% python3 -q
>>> import numpy as np
>>> np.set_printoptions(precision=2, suppress=True, linewidth=200)
>>> def rd(a):
...     return np.round(a, 2) + 0
... 
>>> arr = np.loadtxt("mat.csv", delimiter=",")
>>> arr
array([[ 4.9 ,  0.59, -0.21, -0.12],
       [ 0.59,  1.09, -0.03, -0.02],
       [-0.21, -0.03,  1.01,  0.01],
       [-0.12, -0.02,  0.01,  1.  ]])
>>> x0 = np.ones(4)
>>> for _ in range(6):
...     x0 = arr @ x0
...     x0 /= np.linalg.norm(x0)
...     print(round(x0 @ arr @ x0, 2))
... 
4.63
4.99
5.0
5.0
5.0
5.0
>>> rd(x0)
array([ 0.99,  0.15, -0.05, -0.03])
>>> m1 = np.load("out9.npy")
>>> rd(m1)
array([[-1.88,  7.54,  6.29],
       [ 6.89, -5.99, -4.09],
       [-1.66,  7.55,  6.34],
       [ 3.68,  6.67,  6.47],
       [-6.29,  6.34,  4.49],
       [-0.06, -7.51, -6.6 ],
       [-7.63, -4.17, -4.95],
       [-2.31, -7.12, -6.63],
       [ 9.23,  1.97,  3.29],
       [ 0.28,  7.49,  6.62],
       [-5.69, -5.68, -5.94],
       [-7.46,  5.58,  3.63],
       [ 9.63, -2.61, -0.66],
       [ 3.44, -7.34, -5.85],
       [-3.45, -6.76, -6.51],
       [-2.39, -7.1 , -6.63],
       [ 6.61,  5.05,  5.55],
       [-7.88, -3.91, -4.76]])
>>> rk = np.linalg.matrix_rank(m1)
>>> rk
np.int64(2)
>>> ns = np.linalg.svd(m1)[2][rk:].T
>>> rd(m1 @ ns)
array([[0.],
       [0.],
       [0.],
       [0.],
       [0.],
       [0.],
       [0.],
       [0.],
       [0.],
       [0.],
       [0.],
       [0.],
       [0.],
       [0.],
       [0.],
       [0.],
       [0.],
       [0.]])
>>> np.allclose(m1 @ ns, 0)
True
>>> cent = m1[[17, 4]].astype(float)
>>> for _ in range(5):
...     labels = np.linalg.norm(m1[:, None] - cent, axis=-1).argmin(axis=1)
...     cent = np.array([m1[labels == j].mean(axis=0) for j in range(2)])
... 
>>> labels
array([1, 0, 1, 1, 1, 0, 0, 0, 1, 1, 0, 1, 0, 0, 0, 0, 1, 0])
>>> rd(cent[1] - cent[0])
array([ 1.26, 11.84, 10.6 ])
>>> np.bincount(labels)
array([10,  8])
>>> rd(np.linalg.norm(m1, 2) / np.linalg.norm(m1))
np.float64(0.83)
>>> [round(float(x), 2) for x in np.linalg.svd(m1, compute_uv=False)[:3]]
[35.15, 23.75, 0.0]
>>> A2 = np.array([[5, -1], [-1, -5], [-5, -5]])
>>> cent = np.array([[-2, -1, 2, 0], [0, -2, 1, 0]])
>>> rng = np.random.default_rng(9538)
>>> X = A2 @ cent + 0.02 * rng.normal(size=(3, 4))
>>> rd(X)
array([[ -9.96,  -2.99,   9.03,   0.  ],
       [  1.99,  10.99,  -7.  ,   0.01],
       [ 10.01,  15.01, -15.  ,   0.02]])
>>> rd(np.linalg.norm(X, 2) / np.linalg.norm(X))
np.float64(0.96)
>>> np.argsort(-np.linalg.norm(X, axis=0).round(6), kind="stable")[:3]
array([2, 1, 0])
